>>> import numpy as np
>>> from numpy import linalg as LA
>>> np.set_printoptions(suppress=True, linewidth=100)
>>> M = np.tanh(np.array([[1.4, -0.7],
...     [0.1, -2.1],
...     [-0.3, -0.8],
...     [0.2, -0.1],
...     [0.2, 1.7],
...     [-0.4, 1.3],
...     [-0.7, 0.3],
...     [-2.3, -1.7],
...     [0.7, -1.4],
...     [-1.4, 0.4],
...     [-1.2, 0.8],
...     [-1.9, -2.5],
...     [-1.2, 0.3],
...     [-1.8, -0.7],
...     [1.4, 1.5],
...     [-0.1, -0.4],
...     [-0.9, 0.6],
...     [0.4, 0.7],
...     [0.8, 0.1],
...     [-1.4, -0.1],
...     [-0.4, 1.7],
...     [-1.7, 0.8],
...     [-1.7, 0.0],
...     [0.3, 0.2],
...     [-0.1, 0.2],
...     [0.0, -0.1],
...     [-1.1, 0.3],
...     [-0.2, 0.8],
...     [0.5, -1.0]]) @ np.array([[-0.6, -0.5, -2.2, 0.1, 0.9, 1.1, 1.6, 1.0],
...     [-0.3, -0.3, 1.5, -0.2, -0.4, -1.0, 0.2, 0.9]]))
>>> M.round(2) + 0
array([[-0.56, -0.45, -1.  ,  0.27,  0.91,  0.98,  0.97,  0.65],
       [ 0.52,  0.52, -1.  ,  0.41,  0.73,  0.98, -0.25, -0.95],
       [ 0.4 ,  0.37, -0.49,  0.13,  0.05,  0.44, -0.56, -0.77],
       [-0.09, -0.07, -0.53,  0.04,  0.22,  0.31,  0.29,  0.11],
       [-0.56, -0.54,  0.97, -0.31, -0.46, -0.9 ,  0.58,  0.94],
       [-0.15, -0.19,  0.99, -0.29, -0.71, -0.94, -0.36,  0.65],
       [ 0.32,  0.25,  0.96, -0.13, -0.64, -0.79, -0.79, -0.41],
       [ 0.96,  0.93,  0.99,  0.11, -0.88, -0.68, -1.  , -1.  ],
       [ 0.  ,  0.07, -1.  ,  0.34,  0.83,  0.97,  0.69, -0.51],
       [ 0.62,  0.52,  1.  , -0.22, -0.89, -0.96, -0.97, -0.78],
       [ 0.45,  0.35,  1.  , -0.27, -0.89, -0.97, -0.94, -0.45],
       [ 0.96,  0.94,  0.41,  0.3 , -0.61,  0.39, -1.  , -1.  ],
       [ 0.56,  0.47,  1.  , -0.18, -0.83, -0.92, -0.95, -0.73],
       [ 0.86,  0.8 ,  0.99, -0.04, -0.87, -0.86, -1.  , -0.98],
       [-0.86, -0.82, -0.68, -0.16,  0.58,  0.04,  0.99,  0.99],
       [ 0.18,  0.17, -0.36,  0.07,  0.07,  0.28, -0.24, -0.43],
       [ 0.35,  0.26,  0.99, -0.21, -0.78, -0.92, -0.87, -0.35],
       [-0.42, -0.39,  0.17, -0.1 ,  0.08, -0.25,  0.65,  0.77],
       [-0.47, -0.41, -0.92,  0.06,  0.59,  0.65,  0.86,  0.71],
       [ 0.7 ,  0.62,  0.99, -0.12, -0.84, -0.89, -0.98, -0.9 ],
       [-0.26, -0.3 ,  1.  , -0.36, -0.78, -0.97, -0.29,  0.81],
       [ 0.65,  0.54,  1.  , -0.32, -0.95, -0.99, -0.99, -0.75],
       [ 0.77,  0.69,  1.  , -0.17, -0.91, -0.95, -0.99, -0.94],
       [-0.24, -0.21, -0.35, -0.01,  0.19,  0.13,  0.48,  0.45],
       [ 0.  , -0.01,  0.48, -0.05, -0.17, -0.3 , -0.12,  0.08],
       [ 0.03,  0.03, -0.15,  0.02,  0.04,  0.1 , -0.02, -0.09],
       [ 0.52,  0.43,  0.99, -0.17, -0.8 , -0.91, -0.94, -0.68],
       [-0.12, -0.14,  0.93, -0.18, -0.46, -0.77, -0.16,  0.48],
       [ 0.  ,  0.05, -0.99,  0.24,  0.69,  0.91,  0.54, -0.38]])
>>> mat = np.load("mat.npy")
>>> mat
array([[4., 0., 3., 0., 3., 3., 3., 0.],
       [0., 4., 0., 3., 0., 0., 0., 3.],
       [3., 0., 4., 0., 3., 3., 3., 0.],
       [0., 3., 0., 4., 0., 0., 0., 3.],
       [3., 0., 3., 0., 4., 3., 3., 0.],
       [3., 0., 3., 0., 3., 4., 3., 0.],
       [3., 0., 3., 0., 3., 3., 4., 0.],
       [0., 3., 0., 3., 0., 0., 0., 4.]])
>>> ev, evecs = LA.eigh(mat)
>>> ev.sum(), np.trace(mat)
(np.float64(32.0), np.float64(32.0))
>>> (ev > 1e-8).sum(), (ev < -1e-8).sum()
(np.int64(8), np.int64(0))
>>> np.round(LA.svd(mat, compute_uv=False), 2)
array([16., 10.,  1.,  1.,  1.,  1.,  1.,  1.])
>>> np.round(LA.eigvalsh(mat + 2 * np.eye(8)), 2)
array([ 3.,  3.,  3.,  3.,  3.,  3., 12., 18.])
>>> np.abs(evecs[:, -1]).round(6).argmax()
np.int64(0)
>>> np.round(evecs @ np.diag(ev) @ evecs.T, 2) + 0
array([[4., 0., 3., 0., 3., 3., 3., 0.],
       [0., 4., 0., 3., 0., 0., 0., 3.],
       [3., 0., 4., 0., 3., 3., 3., 0.],
       [0., 3., 0., 4., 0., 0., 0., 3.],
       [3., 0., 3., 0., 4., 3., 3., 0.],
       [3., 0., 3., 0., 3., 4., 3., 0.],
       [3., 0., 3., 0., 3., 3., 4., 0.],
       [0., 3., 0., 3., 0., 0., 0., 4.]])
>>> (mat != 0).astype(int)
array([[1, 0, 1, 0, 1, 1, 1, 0],
       [0, 1, 0, 1, 0, 0, 0, 1],
       [1, 0, 1, 0, 1, 1, 1, 0],
       [0, 1, 0, 1, 0, 0, 0, 1],
       [1, 0, 1, 0, 1, 1, 1, 0],
       [1, 0, 1, 0, 1, 1, 1, 0],
       [1, 0, 1, 0, 1, 1, 1, 0],
       [0, 1, 0, 1, 0, 0, 0, 1]])
>>> rng = np.random.default_rng(27)
>>> z = rng.permutation(8)
>>> z
array([1, 0, 2, 7, 3, 4, 6, 5])
>>> out = mat[z][:, z]
>>> np.round(LA.det(out), 2), round(float(LA.det(mat[z])), 2)
(np.float64(160.0), 160.0)
>>> np.allclose(out, mat)
False
>>> O, evecs = LA.qr(mat[:, :4])[0], LA.qr(mat[:, 4:])[0]
>>> sig = LA.svd(O.T @ evecs, compute_uv=False)
>>> np.round(np.degrees(np.arccos(sig.clip(0, 1))), 2)
array([ 7.3 , 12.09, 90.  , 90.  ])
>>> (sig > 0.9).sum()
np.int64(2)
>>> round(LA.norm(O @ O.T - evecs @ evecs.T, 2), 2)
np.float64(1.0)
>>> low = LA.cholesky(mat)
>>> mat / np.sqrt(np.outer(np.diag(mat), np.diag(mat)))
array([[1.  , 0.  , 0.75, 0.  , 0.75, 0.75, 0.75, 0.  ],
       [0.  , 1.  , 0.  , 0.75, 0.  , 0.  , 0.  , 0.75],
       [0.75, 0.  , 1.  , 0.  , 0.75, 0.75, 0.75, 0.  ],
       [0.  , 0.75, 0.  , 1.  , 0.  , 0.  , 0.  , 0.75],
       [0.75, 0.  , 0.75, 0.  , 1.  , 0.75, 0.75, 0.  ],
       [0.75, 0.  , 0.75, 0.  , 0.75, 1.  , 0.75, 0.  ],
       [0.75, 0.  , 0.75, 0.  , 0.75, 0.75, 1.  , 0.  ],
       [0.  , 0.75, 0.  , 0.75, 0.  , 0.  , 0.  , 1.  ]])
>>> np.round(np.prod(np.diag(low)) ** 2, 2), np.round(LA.det(mat), 2)
(np.float64(160.0), np.float64(160.0))
>>> low @ low.T
array([[4., 0., 3., 0., 3., 3., 3., 0.],
       [0., 4., 0., 3., 0., 0., 0., 3.],
       [3., 0., 4., 0., 3., 3., 3., 0.],
       [0., 3., 0., 4., 0., 0., 0., 3.],
       [3., 0., 3., 0., 4., 3., 3., 0.],
       [3., 0., 3., 0., 3., 4., 3., 0.],
       [3., 0., 3., 0., 3., 3., 4., 0.],
       [0., 3., 0., 3., 0., 0., 0., 4.]])
>>> F = np.load("a.npy")
>>> F
array([[ 0.1 ,  0.1 , -0.9 ,  1.  , -0.8 , -0.6 ,  0.6 ,  0.4 ],
       [ 0.94,  1.34,  0.24,  0.22,  1.33,  1.03,  1.19, -0.43],
       [-0.6 , -0.6 ,  0.1 ,  0.1 , -1.1 ,  0.7 , -1.1 , -0.4 ],
       [ 1.4 ,  2.1 ,  0.4 ,  0.5 ,  1.8 ,  1.1 ,  0.8 , -0.6 ],
       [ 0.8 , -1.7 ,  0.7 ,  0.2 ,  1.1 , -0.2 ,  0.3 ,  0.  ],
       [ 1.  , -0.4 , -0.4 , -0.2 , -0.5 , -0.6 , -1.1 , -1.3 ],
       [ 1.  ,  1.3 ,  0.3 ,  0.2 ,  1.3 ,  1.1 ,  1.1 , -0.5 ],
       [-0.4 , -0.1 ,  0.  ,  0.1 , -0.3 ,  1.4 ,  0.1 , -1.1 ],
       [ 0.1 , -1.8 ,  0.3 ,  1.2 , -0.2 , -0.3 ,  0.1 ,  1.  ]])
>>> T = np.stack([F, 4 * F, F[::-1]])
>>> LA.matrix_rank(T.reshape(3, -1))
np.int64(2)
>>> np.round(LA.norm(T, axis=(1, 2)), 2)
array([ 7.31, 29.24,  7.31])
>>> t = np.radians(135)
>>> r_ = np.eye(8)
>>> r_[1, 1] = r_[5, 5] = np.cos(t)
>>> r_[1, 5], r_[5, 1] = -np.sin(t), np.sin(t)
>>> r_.round(2)
array([[ 1.  ,  0.  ,  0.  ,  0.  ,  0.  ,  0.  ,  0.  ,  0.  ],
       [ 0.  , -0.71,  0.  ,  0.  ,  0.  , -0.71,  0.  ,  0.  ],
       [ 0.  ,  0.  ,  1.  ,  0.  ,  0.  ,  0.  ,  0.  ,  0.  ],
       [ 0.  ,  0.  ,  0.  ,  1.  ,  0.  ,  0.  ,  0.  ,  0.  ],
       [ 0.  ,  0.  ,  0.  ,  0.  ,  1.  ,  0.  ,  0.  ,  0.  ],
       [ 0.  ,  0.71,  0.  ,  0.  ,  0.  , -0.71,  0.  ,  0.  ],
       [ 0.  ,  0.  ,  0.  ,  0.  ,  0.  ,  0.  ,  1.  ,  0.  ],
       [ 0.  ,  0.  ,  0.  ,  0.  ,  0.  ,  0.  ,  0.  ,  1.  ]])
>>> out = F @ r_.T
>>> np.allclose(LA.norm(F, axis=1), LA.norm(out, axis=1))
True
>>> np.allclose(F @ F.T, out @ out.T)
True
>>> out.round(2)
array([[ 0.1 ,  0.35, -0.9 ,  1.  , -0.8 ,  0.49,  0.6 ,  0.4 ],
       [ 0.94, -1.68,  0.24,  0.22,  1.33,  0.22,  1.19, -0.43],
       [-0.6 , -0.07,  0.1 ,  0.1 , -1.1 , -0.92, -1.1 , -0.4 ],
       [ 1.4 , -2.26,  0.4 ,  0.5 ,  1.8 ,  0.71,  0.8 , -0.6 ],
       [ 0.8 ,  1.34,  0.7 ,  0.2 ,  1.1 , -1.06,  0.3 ,  0.  ],
       [ 1.  ,  0.71, -0.4 , -0.2 , -0.5 ,  0.14, -1.1 , -1.3 ],
       [ 1.  , -1.7 ,  0.3 ,  0.2 ,  1.3 ,  0.14,  1.1 , -0.5 ],
       [-0.4 , -0.92,  0.  ,  0.1 , -0.3 , -1.06,  0.1 , -1.1 ],
       [ 0.1 ,  1.48,  0.3 ,  1.2 , -0.2 , -1.06,  0.1 ,  1.  ]])
>>> O, evecs = LA.qr(F[:, :4])[0], LA.qr(F[:, 4:])[0]
>>> sig = LA.svd(O.T @ evecs, compute_uv=False)
>>> round(float(LA.norm(O @ O.T - evecs @ evecs.T, 2)), 2)
0.94
>>> (sig > 0.9).sum()
np.int64(2)
>>> np.round(np.degrees(np.arccos(sig.clip(0, 1))), 2)
array([ 0.62, 11.52, 43.33, 70.43])
>>> x = np.array([3, 5, 3, 3, 5, 4, 5, 0])
>>> target = F @ x
>>> np.round(LA.pinv(F) @ F, 2) + 0
array([[1., 0., 0., 0., 0., 0., 0., 0.],
       [0., 1., 0., 0., 0., 0., 0., 0.],
       [0., 0., 1., 0., 0., 0., 0., 0.],
       [0., 0., 0., 1., 0., 0., 0., 0.],
       [0., 0., 0., 0., 1., 0., 0., 0.],
       [0., 0., 0., 0., 0., 1., 0., 0.],
       [0., 0., 0., 0., 0., 0., 1., 0.],
       [0., 0., 0., 0., 0., 0., 0., 1.]])
>>> np.round(LA.lstsq(F, target)[0], 2) + 0
array([3., 5., 3., 3., 5., 4., 5., 0.])
>>> target = target + 0.05 * rng.normal(size=9)
>>> target.round(2)
array([ -2.26,  27.61, -12.41,  34.86,   2.78, -11.26,  27.38,   3.14,  -5.99])
>>> beta, *_ = LA.lstsq(F, target)
>>> beta.round(2)
array([3.17, 4.45, 0.17, 2.54, 6.37, 5.22, 3.96, 1.07])
>>> beta.round()
array([3., 4., 0., 3., 6., 5., 4., 1.])
>>> np.round(F.T @ (target - F @ beta), 2) + 0
array([0., 0., 0., 0., 0., 0., 0., 0.])
>>> arr = np.load("data.npy")
>>> arr.round(2)
array([[ 0.79, -0.07, -0.35,  0.49, -0.07],
       [-0.07,  0.98, -0.12,  0.16, -0.02],
       [-0.35, -0.12,  0.41,  0.82, -0.12],
       [ 0.49,  0.16,  0.82, -0.15,  0.16],
       [-0.07, -0.02, -0.12,  0.16,  0.98]])
>>> z = rng.permutation(5)
>>> z
array([1, 3, 2, 0, 4])
>>> out = arr[z][:, z]
>>> np.round(np.diag(out), 2)
array([ 0.98, -0.15,  0.41,  0.79,  0.98])
>>> out.round(2)
array([[ 0.98,  0.16, -0.12, -0.07, -0.02],
       [ 0.16, -0.15,  0.82,  0.49,  0.16],
       [-0.12,  0.82,  0.41, -0.35, -0.12],
       [-0.07,  0.49, -0.35,  0.79, -0.07],
       [-0.02,  0.16, -0.12, -0.07,  0.98]])
>>> np.round(LA.det(out), 2), round(LA.det(arr[z]), 2)
(np.float64(-1.0), np.float64(-1.0))
>>> ev, evecs = LA.eigh(arr)
>>> x = np.array([2, 2, 2, 0, 1])
>>> np.round(LA.eigvalsh(arr[1:, 1:]), 2)
array([-0.79,  1.  ,  1.  ,  1.  ])
>>> np.round(evecs * np.maximum(ev, 0) @ evecs.T, 2)
array([[ 0.89, -0.04, -0.18,  0.25, -0.04],
       [-0.04,  0.99, -0.06,  0.08, -0.01],
       [-0.18, -0.06,  0.71,  0.41, -0.06],
       [ 0.25,  0.08,  0.41,  0.42,  0.08],
       [-0.04, -0.01, -0.06,  0.08,  0.99]])
>>> np.round(np.abs(arr).sum(axis=1).max(), 2), round(np.abs(ev).max(), 2)
(np.float64(1.82), np.float64(1.0))
>>> np.round(evecs * np.abs(ev) @ evecs.T, 2) + 0
array([[1., 0., 0., 0., 0.],
       [0., 1., 0., 0., 0.],
       [0., 0., 1., 0., 0.],
       [0., 0., 0., 1., 0.],
       [0., 0., 0., 0., 1.]])
>>> ev, evecs = LA.eigvalsh(arr)
Traceback (most recent call last):
  File "<python-input-73>", line 1, in <module>
    ev, evecs = LA.eigvalsh(arr)
    ^^^^^^^^^
ValueError: too many values to unpack (expected 2)
>>> ev, evecs = LA.eigh(arr)
>>> np.round(LA.svd(arr, compute_uv=False), 2)
array([1., 1., 1., 1., 1.])
>>> np.round(LA.eigvalsh(arr + 2 * np.eye(5)), 2)
array([1., 3., 3., 3., 3.])
>>> ev.sum(), np.trace(arr)
(np.float64(3.0), np.float64(3.0))
>>> np.unique(ev.round(6) + 0, return_counts=True)[1]
array([1, 4])
>>> np.round(evecs.T @ evecs, 2) + 0
array([[1., 0., 0., 0., 0.],
       [0., 1., 0., 0., 0.],
       [0., 0., 1., 0., 0.],
       [0., 0., 0., 1., 0.],
       [0., 0., 0., 0., 1.]])
>>> np.round(evecs.T @ arr @ evecs, 2) + 0
array([[-1.,  0.,  0.,  0.,  0.],
       [ 0.,  1.,  0.,  0.,  0.],
       [ 0.,  0.,  1.,  0.,  0.],
       [ 0.,  0.,  0.,  1.,  0.],
       [ 0.,  0.,  0.,  0.,  1.]])
>>> np.round(LA.eigvalsh(arr @ arr), 2)
array([1., 1., 1., 1., 1.])
>>> ev, evecs = LA.eig(arr)
>>> np.round(np.sort(LA.eigvals(arr @ arr)), 2)
array([1.+0.j, 1.+0.j, 1.-0.j, 1.+0.j, 1.+0.j])
>>> np.round(np.sort(LA.eigvals(arr.T)), 2)
array([-1.,  1.,  1.,  1.,  1.])
